$ python3 -q
>>> import numpy as np
>>> import numpy.linalg as la
>>> np.set_printoptions(precision=1, suppress=True, linewidth=100, sign=" ")
>>> def tidy(a):
...     return np.round(a, 1) + 0
... 
>>> J = np.loadtxt("mat.csv", delimiter=",")
>>> tidy(J)
array([[ 0.6, -1.2, -0.1,  0.1],
       [-0.3,  0.1, -0.1, -1.2],
       [-0.4,  0.5,  0. , -0.6],
       [ 0.1, -0.3,  0. , -0.2],
       [-0.5,  0.6, -0.1, -1.1],
       [ 0.3, -0.3,  0.1,  1. ],
       [-0.2,  0. , -0.1, -0.9],
       [ 1.4, -2.3,  0. ,  1.5],
       [-0.2,  0.2,  0. , -0.4]])
>>> tidy(J @ la.pinv(J) @ J)
array([[ 0.6, -1.2, -0.1,  0.1],
       [-0.3,  0.1, -0.1, -1.2],
       [-0.3,  0.5,  0. , -0.6],
       [ 0.1, -0.3,  0. , -0.2],
       [-0.5,  0.6, -0.1, -1.1],
       [ 0.3, -0.3,  0.1,  1. ],
       [-0.2,  0. , -0.1, -0.9],
       [ 1.4, -2.3,  0. ,  1.5],
       [-0.2,  0.2,  0. , -0.4]])
>>> np.unique(J.round(6), axis=0).shape
(9, 4)
>>> la.lstsq(J[:-1].T, J[-1])[2]
np.int32(2)
>>> Uu, sv, Vt = la.svd(J)
>>> tidy(sv)
array([ 3.9,  1.6,  0. ,  0. ])
>>> out = Uu[:, :2] @ np.diag(sv[:2]) @ Vt[:2]
>>> tidy(la.norm(J - out, 2)), tidy(sv[2])
(np.float64(0.0), np.float64(0.0))
>>> out = J / np.sqrt((J ** 2).mean(axis=1, keepdims=True))
>>> tidy(out[0])
array([ 0.9, -1.8, -0.1,  0.1])
>>> tidy(J - J.mean(axis=1, keepdims=True))
array([[ 0.8, -1.1,  0.1,  0.2],
       [ 0.1,  0.4,  0.2, -0.8],
       [-0.2,  0.6,  0.1, -0.5],
       [ 0.2, -0.2,  0.1, -0.1],
       [-0.3,  0.9,  0.2, -0.8],
       [ 0.1, -0.6, -0.2,  0.7],
       [ 0.1,  0.3,  0.2, -0.6],
       [ 1.2, -2.4, -0.2,  1.3],
       [-0.1,  0.3,  0.1, -0.3]])
>>> tidy(la.norm(out, axis=1))
array([ 2.,  2.,  2.,  2.,  2.,  2.,  2.,  2.,  2.])
>>> la.matrix_rank(J - J.mean(axis=1, keepdims=True))
np.int64(2)
>>> theta = np.radians(90)
>>> R = np.eye(4)
>>> R[1, 1] = R[3, 3] = np.cos(theta)
>>> R[1, 3], R[3, 1] = -np.sin(theta), np.sin(theta)
>>> tidy(R)
array([[ 1.,  0.,  0.,  0.],
       [ 0.,  0.,  0., -1.],
       [ 0.,  0.,  1.,  0.],
       [ 0.,  1.,  0.,  0.]])
>>> out = J @ R.T
>>> tidy(la.det(R)), np.trace(R)
(np.float64(1.0), np.float64(2.0))
>>> tidy(la.svd(J, compute_uv=False)), tidy(la.svd(out, compute_uv=False))
(array([ 3.9,  1.6,  0. ,  0. ]), array([ 3.9,  1.6,  0. ,  0. ]))
>>> np.allclose(J @ J.T, out @ out.T)
True
>>> rk = la.matrix_rank(J)
>>> rk
np.int64(2)
>>> ns = la.svd(J)[2][rk:].T
>>> la.matrix_rank(J.T @ J), la.matrix_rank(J @ J.T)
(np.int64(2), np.int64(2))
>>> [int(la.matrix_rank(np.delete(J, i, axis=0))) for i in range(9)]
[2, 2, 2, 2, 2, 2, 2, 2, 2]
>>> arr = np.loadtxt("layer4.csv", delimiter=",")
>>> arr
array([[ 0., -2.,  0.,  0.,  0.,  0.,  0.,  0.,  0.,  0.,  0.],
       [ 0.,  0.,  0.,  0.,  0., -3.,  2.,  0.,  0.,  0.,  0.],
       [-3.,  3.,  2.,  0.,  0.,  3.,  0.,  0.,  0.,  0.,  0.],
       [-1.,  0.,  0.,  0., -1., -3.,  0.,  1.,  0.,  0.,  0.],
       [ 2.,  0.,  0.,  0.,  0.,  0.,  0.,  0.,  0.,  0.,  0.],
       [ 0.,  0., -3.,  2.,  0.,  0.,  0.,  0.,  0.,  0.,  0.],
       [ 0.,  0.,  0.,  0.,  0.,  0.,  3.,  0.,  0.,  0.,  0.]])
>>> rng = np.random.default_rng(828510)
>>> out = arr + rng.integers(-2, 3, (7, 5)) @ rng.integers(-2, 3, (5, 11))
>>> out
array([[ -2.,   3.,   7.,  -6.,  -5.,   5.,   2.,  -3.,   8.,   4.,   8.],
       [  3.,  -1.,  -2.,   4.,   4.,  -8.,   0.,  -2.,  -3.,  -6.,  -7.],
       [  1.,   3.,   1.,   1.,   6.,   1.,   2.,  -5.,  -3.,  -2.,  -4.],
       [ -1.,   4.,   2.,  -3.,  -5.,   2.,   4.,   0.,   2.,   3.,   7.],
       [  3., -10.,  -4.,  -2.,   1.,  -5.,  -6.,   5.,  -4.,   1.,  -2.],
       [  2.,   5.,   2.,  -5.,  -2.,   6.,   6.,  -6.,   4.,   5.,   9.],
       [  0.,   6.,   4.,   4.,   3.,  -2.,   3.,  -6.,   4.,  -6.,  -6.]])
>>> tidy(la.svd(out - arr, compute_uv=False))
array([ 31.8,  19.1,  10. ,   6.9,   2.5,   0. ,   0. ])
>>> np.abs(out - arr).sum(axis=1)
array([ 55.,  39.,  30.,  35.,  41.,  57.,  41.])
>>> out - arr
array([[ -2.,   5.,   7.,  -6.,  -5.,   5.,   2.,  -3.,   8.,   4.,   8.],
       [  3.,  -1.,  -2.,   4.,   4.,  -5.,  -2.,  -2.,  -3.,  -6.,  -7.],
       [  4.,   0.,  -1.,   1.,   6.,  -2.,   2.,  -5.,  -3.,  -2.,  -4.],
       [  0.,   4.,   2.,  -3.,  -4.,   5.,   4.,  -1.,   2.,   3.,   7.],
       [  1., -10.,  -4.,  -2.,   1.,  -5.,  -6.,   5.,  -4.,   1.,  -2.],
       [  2.,   5.,   5.,  -7.,  -2.,   6.,   6.,  -6.,   4.,   5.,   9.],
       [  0.,   6.,   4.,   4.,   3.,  -2.,   0.,  -6.,   4.,  -6.,  -6.]])
>>> x0 = np.array([2, 1, 0, 1, 2, 2, 1, 0, 0, 0, 1])
>>> np.sign((arr @ x0).round(6))
array([-1., -1.,  1., -1.,  1.,  1.,  1.])
>>> np.einsum("ij,j->i", arr, x0)
array([ -2.,  -4.,   3., -10.,   4.,   2.,   3.])
>>> f = np.array([1, 4])
>>> np.cross(arr[5, :3], arr[0, :3])
array([-6., -0., -0.])
>>> out = arr / np.sqrt((arr ** 2).mean(axis=1, keepdims=True))
>>> la.matrix_rank(arr - arr.mean(axis=1, keepdims=True))
np.int64(7)
>>> tidy(arr - arr.mean(axis=1, keepdims=True))
array([[ 0.2, -1.8,  0.2,  0.2,  0.2,  0.2,  0.2,  0.2,  0.2,  0.2,  0.2],
       [ 0.1,  0.1,  0.1,  0.1,  0.1, -2.9,  2.1,  0.1,  0.1,  0.1,  0.1],
       [-3.5,  2.5,  1.5, -0.5, -0.5,  2.5, -0.5, -0.5, -0.5, -0.5, -0.5],
       [-0.6,  0.4,  0.4,  0.4, -0.6, -2.6,  0.4,  1.4,  0.4,  0.4,  0.4],
       [ 1.8, -0.2, -0.2, -0.2, -0.2, -0.2, -0.2, -0.2, -0.2, -0.2, -0.2],
       [ 0.1,  0.1, -2.9,  2.1,  0.1,  0.1,  0.1,  0.1,  0.1,  0.1,  0.1],
       [-0.3, -0.3, -0.3, -0.3, -0.3, -0.3,  2.7, -0.3, -0.3, -0.3, -0.3]])
>>> np.count_nonzero(arr)
np.int64(15)
>>> np.abs(arr).max()
np.float64(3.0)
>>> arr.shape
(7, 11)
>>> tidy(la.svd(arr, compute_uv=False))
array([ 6.4,  4.4,  3.4,  3.2,  2. ,  0.8,  0.4])
>>> tidy(la.norm(arr))
np.float64(9.3)
>>> arr - arr[0]
array([[ 0.,  0.,  0.,  0.,  0.,  0.,  0.,  0.,  0.,  0.,  0.],
       [ 0.,  2.,  0.,  0.,  0., -3.,  2.,  0.,  0.,  0.,  0.],
       [-3.,  5.,  2.,  0.,  0.,  3.,  0.,  0.,  0.,  0.,  0.],
       [-1.,  2.,  0.,  0., -1., -3.,  0.,  1.,  0.,  0.,  0.],
       [ 2.,  2.,  0.,  0.,  0.,  0.,  0.,  0.,  0.,  0.,  0.],
       [ 0.,  2., -3.,  2.,  0.,  0.,  0.,  0.,  0.,  0.,  0.],
       [ 0.,  2.,  0.,  0.,  0.,  0.,  3.,  0.,  0.,  0.,  0.]])
>>> la.matrix_rank(arr)
np.int64(7)
>>> m1 = np.loadtxt("out16.csv", delimiter=",")
>>> m1
array([[ 0.1, -0.4, -0.3,  0.5, -0.5,  1.5, -1.7,  1.3],
       [ 1.6,  1.5, -0.8,  0.2,  0.2,  0. , -0.5, -1.9],
       [-1.3, -0.9,  0.7,  0.7,  0. , -0.5,  0.4, -0.8],
       [ 0.4, -0.4,  0.4, -1.4,  0.8,  1.2, -0.4, -1.1],
       [ 0.4, -1.1,  2.2, -0.1, -1.7, -1.5,  0.8,  0.9],
       [ 0.3, -0.5,  0.9, -0.4,  0.3, -0.8,  0. ,  0.3],
       [-0.3, -0.8,  0.5,  0.7,  0.4, -0.4,  0.5, -1.2],
       [-0.6, -0.7, -0.6,  2.1,  0.6, -0.6, -0.2, -0.5],
       [ 0.1,  0.6,  1.6, -2.5, -2.4,  0.9,  0.9, -0.7],
       [-1.6, -0.9,  0.5,  0.3, -0.1,  0. , -1. , -0.1],
       [ 0. , -0.2, -0.5, -0.4,  0.1, -1.1, -1.1,  0.3],
       [ 0.6,  0.1,  1.6, -0.1, -1.2, -0.7, -0.4, -2.1],
       [-0.1, -1.2,  1.8,  0.6,  0.1, -1. ,  1.2, -1.7]])
>>> O, R = la.qr(m1)
>>> tidy(np.abs(np.diag(R)))
array([ 2.8,  2.3,  3.2,  2.8,  2. ,  2.5,  2.3,  2.6])
>>> P = m1 @ la.solve(m1.T @ m1, m1.T)
>>> np.allclose(P @ P, P)
True
>>> tidy(np.trace(P))
np.float64(8.0)
>>> tidy(P @ m1[:, 3])
array([ 0.5,  0.2,  0.7, -1.4, -0.1, -0.4,  0.7,  2.1, -2.5,  0.3, -0.4, -0.1,  0.6])
>>> x0 = np.array([3, 3, 3, 0, 2, 2, 0, 3])
>>> rhs = m1 @ x0
>>> tidy(rhs)
array([ 4.1,  1.6, -7.9,  1.9,  0.8,  2. , -5.4, -7.2,  1.8, -6.5, -3.2, -3.2, -5.4])
>>> rhs = rhs + 0.3 * rng.normal(size=13)
>>> tidy(rhs)
array([ 4.4,  1.2, -8.7,  1.5,  0.9,  2. , -5.3, -6.9,  2. , -6.4, -2.8, -3.3, -5.2])
>>> b, *_ = la.lstsq(m1, rhs)
>>> tidy(b)
array([ 3.2,  2.5,  2.6, -0.1,  1.7,  2. ,  0. ,  3. ])
>>> tidy(la.norm(rhs - m1 @ b))
np.float64(1.0)
>>> tidy(m1.T @ (rhs - m1 @ b))
array([ 0.,  0.,  0.,  0.,  0.,  0.,  0.,  0.])
>>> def softmax(z):
...     e = np.exp(z - z.max(axis=-1, keepdims=True))
...     return e / e.sum(axis=-1, keepdims=True)
... 
>>> tidy(softmax(m1[2] + 4))
array([ 0. ,  0. ,  0.2,  0.2,  0.1,  0.1,  0.2,  0.1])
>>> tidy(softmax(10 * m1[2]))
array([ 0. ,  0. ,  0.5,  0.5,  0. ,  0. ,  0. ,  0. ])
>>> S = m1 @ m1.T / np.sqrt(8)
>>> tidy(softmax(S)[2] @ m1)
array([-0.4, -0.7,  0.9,  0.4, -0.1, -0.6,  0.2, -0.8])
>>> W0 = np.loadtxt("case4.csv", delimiter=",")
>>> W0
array([[-1., -2.,  0.,  0., -2., -2.,  0., -2.,  0., -2., -2.,  0., -2.],
       [-2., -1.,  0.,  0., -2., -2.,  0., -2.,  0., -2., -2.,  0., -2.],
       [ 0.,  0., -1.,  0.,  0.,  0., -2.,  0.,  0.,  0.,  0., -2.,  0.],
       [ 0.,  0.,  0., -1.,  0.,  0.,  0.,  0., -2.,  0.,  0.,  0.,  0.],
       [-2., -2.,  0.,  0., -1., -2.,  0., -2.,  0., -2., -2.,  0., -2.],
       [-2., -2.,  0.,  0., -2., -1.,  0., -2.,  0., -2., -2.,  0., -2.],
       [ 0.,  0., -2.,  0.,  0.,  0., -1.,  0.,  0.,  0.,  0., -2.,  0.],
       [-2., -2.,  0.,  0., -2., -2.,  0., -1.,  0., -2., -2.,  0., -2.],
       [ 0.,  0.,  0., -2.,  0.,  0.,  0.,  0., -1.,  0.,  0.,  0.,  0.],
       [-2., -2.,  0.,  0., -2., -2.,  0., -2.,  0., -1., -2.,  0., -2.],
       [-2., -2.,  0.,  0., -2., -2.,  0., -2.,  0., -2., -1.,  0., -2.],
       [ 0.,  0., -2.,  0.,  0.,  0., -2.,  0.,  0.,  0.,  0., -1.,  0.],
       [-2., -2.,  0.,  0., -2., -2.,  0., -2.,  0., -2., -2.,  0., -1.]])
>>> # 3 blocks once reordered
>>> ev, vecs = la.eigh(W0)
>>> tidy(ev)
array([-15.,  -5.,  -3.,   1.,   1.,   1.,   1.,   1.,   1.,   1.,   1.,   1.,   1.])
>>> tidy(ev.sum()), np.trace(W0)
(np.float64(-13.0), np.float64(-13.0))
>>> tidy(la.svd(W0, compute_uv=False))
array([ 15.,   5.,   3.,   1.,   1.,   1.,   1.,   1.,   1.,   1.,   1.,   1.,   1.])
>>> np.unique(ev.round(6) + 0, return_counts=True)[1]
array([  1,   1,   1,  10])
>>> (ev > 1e-8).sum(), (ev < -1e-8).sum()
(np.int64(10), np.int64(3))
>>> f = np.array([1, 2, 0, 2, 1, 1, 0, 0, 2, 2, 2, 1, 2])
>>> out = W0 + np.outer(f, np.eye(13)[6])
>>> tidy(la.det(out) / la.det(W0)), tidy(1 + la.solve(W0, f)[6])
(np.float64(0.6), np.float64(0.6))
>>> la.matrix_rank(out - W0)
np.int64(1)
>>> np.unravel_index(np.abs(W0).argmax(), W0.shape)
(np.int64(0), np.int64(1))
>>> W0.shape
(13, 13)
>>> tidy(la.svd(W0, compute_uv=False))
array([ 15.,   5.,   3.,   1.,   1.,   1.,   1.,   1.,   1.,   1.,   1.,   1.,   1.])
>>> np.count_nonzero(W0)
np.int64(77)
>>> tidy(la.norm(W0))
np.float64(16.4)
>>> x0 = np.array([3, -1, 0, -5, 0, -4, 3, -3, 3, 0, 3, 3, 0])
>>> rhs = W0 @ x0
>>> b, lr = np.zeros(13), 1 / la.norm(W0, 2) ** 2
>>> for i in range(150):
...     b -= lr * W0.T @ (W0 @ b - rhs)
...     if i % 50 == 0: print(i, round(la.norm(W0 @ b - rhs), 1))
... 
0 18.3
50 7.2
100 5.8
>>> tidy(b)
array([ 1.3, -0.6,  1. , -2.9, -0.1, -2.1,  2.5, -1.6,  1. , -0.1,  1.3,  2.5, -0.1])
>>> tidy(la.cond(W0))
np.float64(15.0)
